% ipython --no-banner

In [1]: import numpy as np

In [2]: from numpy import linalg as LA

In [3]: np.set_printoptions(precision=3, suppress=True, linewidth=200, legacy="1.25")

In [4]: rnd = lambda a: np.round(a, 3) + 0

In [5]: data = np.load("dump.npy")

In [6]: data
Out[6]: 
array([[  0.2,   2.5,  -1.4,   0. ,   0.9],
       [ -0.6,  -1. ,  -0.3,  -6. ,  -0.1],
       [ -1. ,   0.6,  -0.7, -34. ,  -0.9],
       [ -0.2,  -0.2,  -0.4,   0. ,   0.8],
       [ -1.4,  -0.5,   2.9,   6. ,  -0.4],
       [  0.8,  -1.2,  -0.7,   8. ,  -0.4],
       [  2.3,  -1.2,   0.4,  24. ,   0.2],
       [  0.8,   0. ,  -0.4,  12. ,   2. ],
       [ -0.9,  -0.8,   1.6,  -4. ,  -0.3],
       [ -1. ,  -0.3,  -0.9, -20. ,   0.3],
       [ -1. ,  -0.6,   0. , -12. ,   1.4]])

In [7]: P = data @ LA.solve(data.T @ data, data.T)

In [8]: rnd(np.diag(P))
Out[8]: array([0.597, 0.284, 0.743, 0.128, 0.638, 0.398, 0.704, 0.503, 0.233, 0.275, 0.497])

In [9]: np.trace(P)
Out[9]: 5.0

In [10]: gram = data.T @ data

In [11]: LA.matrix_rank(gram)
Out[11]: 5

In [12]: np.trace(gram), rnd((data ** 2).sum())
Out[12]: (2620.71, 2620.71)

In [13]: rnd(np.diag(gram))
Out[13]: array([  12.78,   11.87,   15.29, 2572.  ,    8.77])

In [14]: np.allclose(gram, gram.T)
Out[14]: True

In [15]: dist = LA.norm(data[:, None] - data[None], axis=-1)

In [16]: rnd(LA.norm(data - data.mean(axis=0), axis=1))
Out[16]: array([ 3.949,  3.773, 31.69 ,  2.447,  8.965, 10.502, 26.501, 14.503,  2.533, 17.679,  9.738])

In [17]: np.unravel_index(dist.round(6).argmax(), dist.shape)
Out[17]: (2, 6)

In [18]: dist[3].round(6).argsort(kind="stable")[:4]
Out[18]: array([3, 0, 8, 1])

In [19]: [round(float(x), 3) for x in LA.svd(data, compute_uv=False)[:3]]
Out[19]: [50.807, 4.654, 2.991]

In [20]: rnd(LA.norm(data, 2) / LA.norm(data))
Out[20]: 0.992

In [21]: rnd(np.abs(LA.svd(data)[2][-1]))
Out[21]: array([0.795, 0.112, 0.535, 0.055, 0.256])

In [22]: np.argsort(-LA.norm(data, axis=0).round(6), kind="stable")[:3]
Out[22]: array([3, 2, 0])

In [23]: idx = data[:, 3] > np.median(data[:, 3])

In [24]: u = data[idx].mean(axis=0) - data[~idx].mean(axis=0)

In [25]: rnd(u)
Out[25]: array([ 1.268, -0.754,  0.85 , 23.357,  0.05 ])

In [26]: np.argsort(-np.abs(u).round(6), kind="stable")
Out[26]: array([3, 0, 2, 1, 4])

In [27]: K = np.load("data.npy")

In [28]: rnd(K)
Out[28]: 
array([[ 0.293,  0.234, -0.216, -0.325],
       [ 0.234,  0.855,  0.255, -0.062],
       [-0.216,  0.255,  0.432,  0.366],
       [-0.325, -0.062,  0.366,  0.419]])

In [29]: rnd(K @ LA.pinv(K) @ K)
Out[29]: 
array([[ 0.293,  0.234, -0.216, -0.325],
       [ 0.234,  0.855,  0.255, -0.062],
       [-0.216,  0.255,  0.432,  0.366],
       [-0.325, -0.062,  0.366,  0.419]])

In [30]: np.unique(K.round(6), axis=0).shape
Out[30]: (4, 4)

In [31]: LA.lstsq(K[:-1].T, K[-1])[2]
Out[31]: 2

In [32]: rnd(LA.norm(K) ** 2 / LA.norm(K, 2) ** 2)
Out[32]: 2.0

In [33]: rnd(LA.norm(K, axis=1))
Out[33]: array([0.542, 0.925, 0.657, 0.647])

In [34]: rnd(LA.norm(K, 1)), rnd(LA.norm(K, np.inf))
Out[34]: (1.407, 1.407)

In [35]: rnd(LA.norm(K, 2))
Out[35]: 1.0

In [36]: rnd(LA.norm(K, "nuc"))
Out[36]: 2.0

In [37]: rnd(LA.norm(K, axis=0))
Out[37]: array([0.542, 0.925, 0.657, 0.647])

In [38]: evals, V = LA.eigh(K)

In [39]: rnd(V.T @ V)
Out[39]: 
array([[1., 0., 0., 0.],
       [0., 1., 0., 0.],
       [0., 0., 1., 0.],
       [0., 0., 0., 1.]])

In [40]: rnd(evals.sum()), np.trace(K)
Out[40]: (2.0, 2.0)

In [41]: rnd(LA.eigvalsh(K @ K))
Out[41]: array([0., 0., 1., 1.])

In [42]: rnd(V.T @ K @ V)
Out[42]: 
array([[0., 0., 0., 0.],
       [0., 0., 0., 0.],
       [0., 0., 1., 0.],
       [0., 0., 0., 1.]])

In [43]: U, s, Vt = LA.svd(K)

In [44]: V = Vt[:(s > 1e-8).sum()]

In [45]: rng = np.random.default_rng(3492)

In [46]: x = K[2] + -3 * K[1] + rng.integers(2) * np.eye(4)[3]

In [47]: rnd(x)
Out[47]: array([-0.918, -2.311, -0.333,  1.553])

In [48]: np.allclose(V.T @ V @ x, x)
Out[48]: False

In [49]: rnd(np.diag(V.T @ V))
Out[49]: array([0.293, 0.855, 0.432, 0.419])

In [50]: LA.matrix_rank(np.vstack([K, x]))
Out[50]: 3

In [51]: rnd(LA.norm(x - V.T @ V @ x))
Out[51]: 0.762

In [52]: J = np.load("sample7.npy")

In [53]: J
Out[53]: 
array([[ 89,  81,  96,  24,  93,  46,  34,  10,  65,  53,  19,  53],
       [ 81, 188, 156,  40, 106,  74,  87,  48, 116,  69,  58,  64],
       [ 96, 156, 208,  52, 160, 140,  92,  44, 100, 132, 112,  80],
       [ 24,  40,  52,  22,  51,  38,  40,  24,  34,  37,  26,  31],
       [ 93, 106, 160,  51, 150, 111,  83,  41,  86, 111,  75,  82],
       [ 46,  74, 140,  38, 111, 114,  64,  32,  48, 105,  96,  51],
       [ 34,  87,  92,  40,  83,  64,  79,  50,  67,  60,  47,  53],
       [ 10,  48,  44,  24,  41,  32,  50,  34,  38,  29,  24,  29],
       [ 65, 116, 100,  34,  86,  48,  67,  38,  84,  49,  28,  56],
       [ 53,  69, 132,  37, 111, 105,  60,  29,  49,  99,  84,  53],
       [ 19,  58, 112,  26,  75,  96,  47,  24,  28,  84,  90,  29],
       [ 53,  64,  80,  31,  82,  51,  53,  29,  56,  53,  29,  50]])

In [54]: U, s, Vt = LA.svd(J)

In [55]: V = Vt[:(s > 1e-8).sum()]

In [56]: x = J[0] + 4 * J[5] + rng.integers(2) * np.eye(12)[0]

In [57]: x
Out[57]: array([273., 377., 656., 176., 537., 502., 290., 138., 257., 473., 403., 257.])

In [58]: LA.matrix_rank(np.vstack([J, x]))
Out[58]: 4

In [59]: rnd(np.diag(V.T @ V))
Out[59]: array([0.523, 0.736, 0.344, 0.097, 0.352, 0.265, 0.396, 0.278, 0.229, 0.212, 0.378, 0.19 ])

In [60]: rnd(LA.norm(x - V.T @ V @ x))
Out[60]: 0.0

In [61]: U, s, Vt = LA.svd(J, full_matrices=False)

In [62]: rnd(s / s[0])
Out[62]: array([1.   , 0.17 , 0.088, 0.069, 0.   , 0.   , 0.   , 0.   , 0.   , 0.   , 0.   , 0.   ])

In [63]: (s > 1e-8).sum()
Out[63]: 4

In [64]: rnd(U.T @ U)
Out[64]: 
array([[1., 0., 0., 0., 0., 0., 0., 0., 0., 0., 0., 0.],
       [0., 1., 0., 0., 0., 0., 0., 0., 0., 0., 0., 0.],
       [0., 0., 1., 0., 0., 0., 0., 0., 0., 0., 0., 0.],
       [0., 0., 0., 1., 0., 0., 0., 0., 0., 0., 0., 0.],
       [0., 0., 0., 0., 1., 0., 0., 0., 0., 0., 0., 0.],
       [0., 0., 0., 0., 0., 1., 0., 0., 0., 0., 0., 0.],
       [0., 0., 0., 0., 0., 0., 1., 0., 0., 0., 0., 0.],
       [0., 0., 0., 0., 0., 0., 0., 1., 0., 0., 0., 0.],
       [0., 0., 0., 0., 0., 0., 0., 0., 1., 0., 0., 0.],
       [0., 0., 0., 0., 0., 0., 0., 0., 0., 1., 0., 0.],
       [0., 0., 0., 0., 0., 0., 0., 0., 0., 0., 1., 0.],
       [0., 0., 0., 0., 0., 0., 0., 0., 0., 0., 0., 1.]])

In [65]: rnd(np.sqrt((s ** 2).sum())), rnd(LA.norm(J))
Out[65]: (927.439, 927.439)

In [66]: rnd(U.T @ J @ Vt.T)
Out[66]: 
array([[908.703,   0.   ,   0.   ,   0.   ,   0.   ,   0.   ,   0.   ,   0.   ,   0.   ,   0.   ,   0.   ,   0.   ],
       [  0.   , 154.768,   0.   ,   0.   ,   0.   ,   0.   ,   0.   ,   0.   ,   0.   ,   0.   ,   0.   ,   0.   ],
       [  0.   ,   0.   ,  80.392,   0.   ,   0.   ,   0.   ,   0.   ,   0.   ,   0.   ,   0.   ,   0.   ,   0.   ],
       [  0.   ,   0.   ,   0.   ,  63.137,   0.   ,   0.   ,   0.   ,   0.   ,   0.   ,   0.   ,   0.   ,   0.   ],
       [  0.   ,   0.   ,   0.   ,   0.   ,   0.   ,   0.   ,   0.   ,   0.   ,   0.   ,   0.   ,   0.   ,   0.   ],
       [  0.   ,   0.   ,   0.   ,   0.   ,   0.   ,   0.   ,   0.   ,   0.   ,   0.   ,   0.   ,   0.   ,   0.   ],
       [  0.   ,   0.   ,   0.   ,   0.   ,   0.   ,   0.   ,   0.   ,   0.   ,   0.   ,   0.   ,   0.   ,   0.   ],
       [  0.   ,   0.   ,   0.   ,   0.   ,   0.   ,   0.   ,   0.   ,   0.   ,   0.   ,   0.   ,   0.   ,   0.   ],
       [  0.   ,   0.   ,   0.   ,   0.   ,   0.   ,   0.   ,   0.   ,   0.   ,   0.   ,   0.   ,   0.   ,   0.   ],
       [  0.   ,   0.   ,   0.   ,   0.   ,   0.   ,   0.   ,   0.   ,   0.   ,   0.   ,   0.   ,   0.   ,   0.   ],
       [  0.   ,   0.   ,   0.   ,   0.   ,   0.   ,   0.   ,   0.   ,   0.   ,   0.   ,   0.   ,   0.   ,   0.   ],
       [  0.   ,   0.   ,   0.   ,   0.   ,   0.   ,   0.   ,   0.   ,   0.   ,   0.   ,   0.   ,   0.   ,   0.   ]])

In [67]: np.allclose(U * s @ Vt, J)
Out[67]: True

In [68]: rnd(Vt @ Vt.T)
Out[68]: 
array([[1., 0., 0., 0., 0., 0., 0., 0., 0., 0., 0., 0.],
       [0., 1., 0., 0., 0., 0., 0., 0., 0., 0., 0., 0.],
       [0., 0., 1., 0., 0., 0., 0., 0., 0., 0., 0., 0.],
       [0., 0., 0., 1., 0., 0., 0., 0., 0., 0., 0., 0.],
       [0., 0., 0., 0., 1., 0., 0., 0., 0., 0., 0., 0.],
       [0., 0., 0., 0., 0., 1., 0., 0., 0., 0., 0., 0.],
       [0., 0., 0., 0., 0., 0., 1., 0., 0., 0., 0., 0.],
       [0., 0., 0., 0., 0., 0., 0., 1., 0., 0., 0., 0.],
       [0., 0., 0., 0., 0., 0., 0., 0., 1., 0., 0., 0.],
       [0., 0., 0., 0., 0., 0., 0., 0., 0., 1., 0., 0.],
       [0., 0., 0., 0., 0., 0., 0., 0., 0., 0., 1., 0.],
       [0., 0., 0., 0., 0., 0., 0., 0., 0., 0., 0., 1.]])

In [69]: np.abs(U[:, 0]).round(6).argmax()
Out[69]: 2
